In [1]: import numpy as np

In [2]: import numpy.linalg as la

In [3]: np.set_printoptions(precision=2, suppress=True, linewidth=160)

In [4]: K = np.load("arr.npy")

In [5]: K
Out[5]: 
array([[0, 0, 3],
       [0, 2, 0],
       [0, 0, 0]])

In [6]: la.matrix_rank(K - K[0, 0] * np.eye(3))
Out[6]: np.int64(2)

In [7]: K @ K
Out[7]: 
array([[0, 0, 0],
       [0, 4, 0],
       [0, 0, 0]])

In [8]: la.matrix_power(K - np.diag(np.diag(K)), 3)
Out[8]: 
array([[0, 0, 0],
       [0, 0, 0],
       [0, 0, 0]])

In [9]: hat = np.triu(np.array([[-5, -6, 0], [-9, 9, -7], [7, -3, 8]]), 1) + np.eye(3)

In [10]: B = hat @ K @ la.inv(hat)

In [11]: B
Out[11]: 
array([[  0., -12., -81.],
       [  0.,   2.,  14.],
       [  0.,   0.,   0.]])

In [12]: la.matrix_rank(B)
Out[12]: np.int64(2)

In [13]: la.cond(K) > 100
Out[13]: np.True_

In [14]: left, s, vt = la.svd(K, full_matrices=False)

In [15]: np.abs(vt[0])
Out[15]: array([0., 0., 1.])

In [16]: np.abs(left[:, 0]).round(6).argmax()
Out[16]: np.int64(0)

In [17]: s / s[0]
Out[17]: array([1.  , 0.67, 0.  ])

In [18]: left, s, vt = la.svd(K)

In [19]: np.argmax(s[:-1] / (s[1:] + 1e-6)) + 1
Out[19]: np.int64(2)

In [20]: s
Out[20]: array([3., 2., 0.])

In [21]: B = left[:, :2] @ np.diag(s[:2]) @ vt[:2]

In [22]: np.round(la.norm(K - B, 2), 2), s[2]
Out[22]: (np.float64(0.0), np.float64(0.0))

In [23]: round(float(la.norm(K - B) / la.norm(K)), 2)
Out[23]: 0.0

In [24]: mat = np.tril(np.array([[2, 3, 3], [0, 1, 1], [0, 2, 0]]), -1) + np.eye(3, dtype=int)

In [25]: mat
Out[25]: 
array([[1, 0, 0],
       [0, 1, 0],
       [0, 2, 1]])

In [26]: O, evecs = la.qr(mat[:, :1])[0], la.qr(mat[:, 1:])[0]

In [27]: s = la.svd(O.T @ evecs, compute_uv=False)

In [28]: np.degrees(np.arccos(s.clip(0, 1)))
Out[28]: array([90.])

In [29]: s.round(2) + 0
Out[29]: array([0.])

In [30]: O, _ = la.qr(np.array([[-0.7], [0.9], [0.3]]))

In [31]: F = O @ O.T

In [32]: F
Out[32]: 
array([[ 0.35, -0.45, -0.15],
       [-0.45,  0.58,  0.19],
       [-0.15,  0.19,  0.06]])

In [33]: left, s, vt = la.svd(F)

In [34]: evecs = vt[:(s > 1e-8).sum()]

In [35]: rng = np.random.default_rng(731)

In [36]: x = F[0] + 3 * F[1] + rng.integers(2) * np.eye(3)[0]

In [37]: x
Out[37]: array([-0.01,  1.29,  0.43])

In [38]: evecs.T @ evecs
Out[38]: 
array([[ 0.35, -0.45, -0.15],
       [-0.45,  0.58,  0.19],
       [-0.15,  0.19,  0.06]])

In [39]: la.matrix_rank(np.vstack([F, x]))
Out[39]: np.int64(2)
